$ python3 -q
>>> import numpy as np
>>> np.set_printoptions(suppress=True, linewidth=200)
>>> m1 = np.load("test16.npy")
>>> print(m1)
[[ 7  8  9  2]
 [ 6  6 18  6]
 [ 3 11 25  7]
 [ 3  7 17  5]
 [ 0  0  0  0]
 [ 3  3  9  3]
 [ 3  3  9  3]]
>>> left, s, Vh = np.linalg.svd(m1)
>>> print(s.round(2) + 0)
[44.36  6.41  3.67  0.  ]
>>> print(np.argmax(s[:-1] / (s[1:] + 1e-6)) + 1)
3
>>> M2 = left[:, :3] @ np.diag(s[:3]) @ Vh[:3]
>>> print(round(np.linalg.norm(m1 - M2, 2), 2), np.round(s[3], 2))
0.0 0.0
>>> print(np.linalg.matrix_rank(M2))
3
>>> print(round(np.abs(m1 - M2).max(), 2))
0.0
>>> print(round(np.linalg.norm(m1 - M2) / np.linalg.norm(m1), 2))
0.0
>>> print(M2.round(2))
[[ 7.  8.  9.  2.]
 [ 6.  6. 18.  6.]
 [ 3. 11. 25.  7.]
 [ 3.  7. 17.  5.]
 [ 0.  0.  0.  0.]
 [ 3.  3.  9.  3.]
 [ 3.  3.  9.  3.]]
>>> r = np.linalg.matrix_rank(M2)
>>> print(r)
3
>>> N = np.linalg.svd(M2)[2][r:].T
>>> print([int(np.linalg.matrix_rank(M2[:, :j + 1])) for j in range(4)])
[1, 2, 3, 3]
>>> print([int(np.linalg.matrix_rank(np.delete(M2, i, axis=0))) for i in range(7)])
[2, 3, 3, 3, 3, 3, 3]
>>> print(np.round(N @ N.T, 2))
[[ 0.01 -0.02  0.03 -0.09]
 [-0.02  0.07 -0.09  0.23]
 [ 0.03 -0.09  0.12 -0.31]
 [-0.09  0.23 -0.31  0.8 ]]
>>> print(np.linalg.matrix_rank(m1, rtol=0.1))
2
>>> print(np.argsort(-np.linalg.norm(m1, axis=0).round(6), kind="stable")[:3])
[2 1 3]
>>> print(np.linalg.cond(m1) > 100)
True
>>> E = np.load("layer15.npy")
>>> print(E)
[[ 0 -2 -2  2]
 [ 2  0  0 -2]
 [ 2  0  0  0]
 [-2  2  0  0]]
>>> # antisymmetric, zero diagonal
>>> print(np.round(np.poly(E), 2) + 0)
[ 1.  0. 16.  0. 16.]
>>> rng = np.random.default_rng(4893)
>>> M2 = E + rng.integers(-2, 3, (4, 2)) @ rng.integers(-2, 3, (2, 4))
>>> print(M2)
[[ 4  2 -2  4]
 [ 0 -2  0 -3]
 [ 0 -6  2 -5]
 [-2 -2  2 -4]]
>>> print(M2 - E)
[[ 4  4  0  2]
 [-2 -2  0 -1]
 [-2 -6  2 -5]
 [ 0 -4  2 -4]]
>>> print(np.round(np.linalg.svd(M2 - E, compute_uv=False), 2) + 0)
[11.64  3.82  0.    0.  ]
>>> print(np.linalg.matrix_rank(M2 - E, tol=1e-8))
2
>>> print(np.abs(M2 - E).sum(axis=1))
[10  5 15 10]
